% ipython --no-banner

In [1]: import numpy as np

In [2]: from numpy import linalg as LA

In [3]: np.set_printoptions(precision=2, suppress=True, linewidth=200, floatmode="fixed")

In [4]: X = np.loadtxt("layer2.csv", delimiter=",")

In [5]: print(X)
[[ 0.02 -0.98 -0.20]
 [-0.98  0.02 -0.20]
 [-0.20 -0.20  0.96]]

In [6]: # equal to its transpose

In [7]: U, sig, Vh = LA.svd(X, full_matrices=False)

In [8]: print(np.cumsum(sig ** 2) / np.sum(sig ** 2))
[0.33 0.67 1.00]

In [9]: print(round(float(np.sqrt((sig ** 2).sum())), 2), round(float(LA.norm(X)), 2))
1.73 1.73

In [10]: print(np.round(U.T @ U, 2) + 0)
[[1.00 0.00 0.00]
 [0.00 1.00 0.00]
 [0.00 0.00 1.00]]

In [11]: print(np.allclose(U * sig @ Vh, X))
True

In [12]: print(U.shape, sig.shape, Vh.shape)
(3, 3) (3,) (3, 3)

In [13]: print(Vh @ Vh.T)
[[1.00 0.00 0.00]
 [0.00 1.00 0.00]
 [0.00 0.00 1.00]]

In [14]: print(sig / sig[0])
[1.00 1.00 1.00]

In [15]: x = np.array([0, 1, 0])

In [16]: rhs = X @ x

In [17]: coef, lr = np.zeros(3), 1 / LA.norm(X, 2) ** 2

In [18]: for i in range(50):
    ...:     coef -= lr * X.T @ (X @ coef - rhs)
    ...:     if i % 10 == 0: print(i, round(LA.norm(X @ coef - rhs), 2))
    ...: 
0 0.0
10 0.0
20 0.0
30 0.0
40 0.0

In [19]: print(coef.round(2) + 0)
[0.00 1.00 0.00]

In [20]: print(round(float(LA.cond(X)), 2))
1.0

In [21]: f = np.array([0, 0, 2])

In [22]: A2 = X + np.outer(f, np.eye(3)[1])

In [23]: print(LA.matrix_rank(A2 - X))
1

In [24]: W0 = np.load("dump.npy")

In [25]: print(W0)
[[ 1 -1  1]
 [ 1  0  0]
 [ 1  1  1]]

In [26]: x = np.array([-7, -2, 6])

In [27]: rhs = W0 @ x

In [28]: coef, lr = np.zeros(3), 1 / LA.norm(W0, 2) ** 2

In [29]: for i in range(8):
    ...:     coef -= lr * W0.T @ (W0 @ coef - rhs)
    ...:     if i % 2 == 0: print(i, round(LA.norm(W0 @ coef - rhs), 2))
    ...: 
0 5.64
2 4.45
4 3.61
6 2.95

In [30]: print(coef)
[-4.52 -1.98  2.83]

In [31]: print(round(float(LA.cond(W0)), 2))
3.23
